$ python3 -q
>>> import numpy as np
>>> import numpy.linalg as la
>>> np.set_printoptions(precision=3, suppress=True, linewidth=140)
>>> rnd = lambda a: np.round(a, 3) + 0
>>> J = np.load("test9.npy")
>>> J
array([[ 13.879,  -8.912,  -1.552,  11.205],
       [  1.349, -15.722, -12.211,  -1.377],
       [-12.466,   6.706,  -5.069,  13.188],
       [  1.708,  -1.908, -14.213, -13.836],
       [-18.898,  -5.939,  -0.073,   2.758],
       [  1.251,  19.756,  -2.769,  -0.696],
       [  7.297,   0.981,  16.465,  -8.644],
       [ -4.202,  -6.064, -16.032,   9.41 ],
       [ -6.792,  -7.078,  17.428,   0.147],
       [ -6.671, -12.549,   9.255, -10.6  ],
       [ -3.789,  14.831,  -1.435,  12.792],
       [ -0.112,  19.363,   4.935,   0.852],
       [-10.433,  15.052,   5.94 ,   5.414],
       [  6.006,  11.39 ,  -6.814, -13.703],
       [ -3.67 ,   9.458,  16.756,   4.039],
       [  8.369,  17.033,   5.148,  -3.651],
       [ -6.952,  17.663,  -5.782,   2.499]])
>>> Xs = (J - J.mean(axis=0)) / J.std(axis=0)
>>> rnd(Xs.std(axis=0))
array([1., 1., 1., 1.])
>>> coef = la.lstsq(np.delete(Xs, 2, axis=1), Xs[:, 2])[0]
>>> rnd(1 - np.var(Xs[:, 2] - np.delete(Xs, 2, axis=1) @ coef))
np.float64(0.024)
>>> rnd(coef)
array([-0.076,  0.116, -0.118])
>>> M = np.array([[0.4, 1.2, 0.3],
...     [0.4, 3.0, -0.1],
...     [-0.1, -0.6, -0.7],
...     [-0.1, 0.6, -0.5],
...     [-0.6, -1.5, 0.9]])
>>> u, r1 = M[2], M[1]
>>> rnd(u @ r1)
np.float64(-1.77)
>>> p = (u @ r1) / (u @ u) * u
>>> la.matrix_rank(np.outer(u, r1))
np.int64(1)
>>> rnd(r1 - p)
array([ 0.194,  1.765, -1.541])
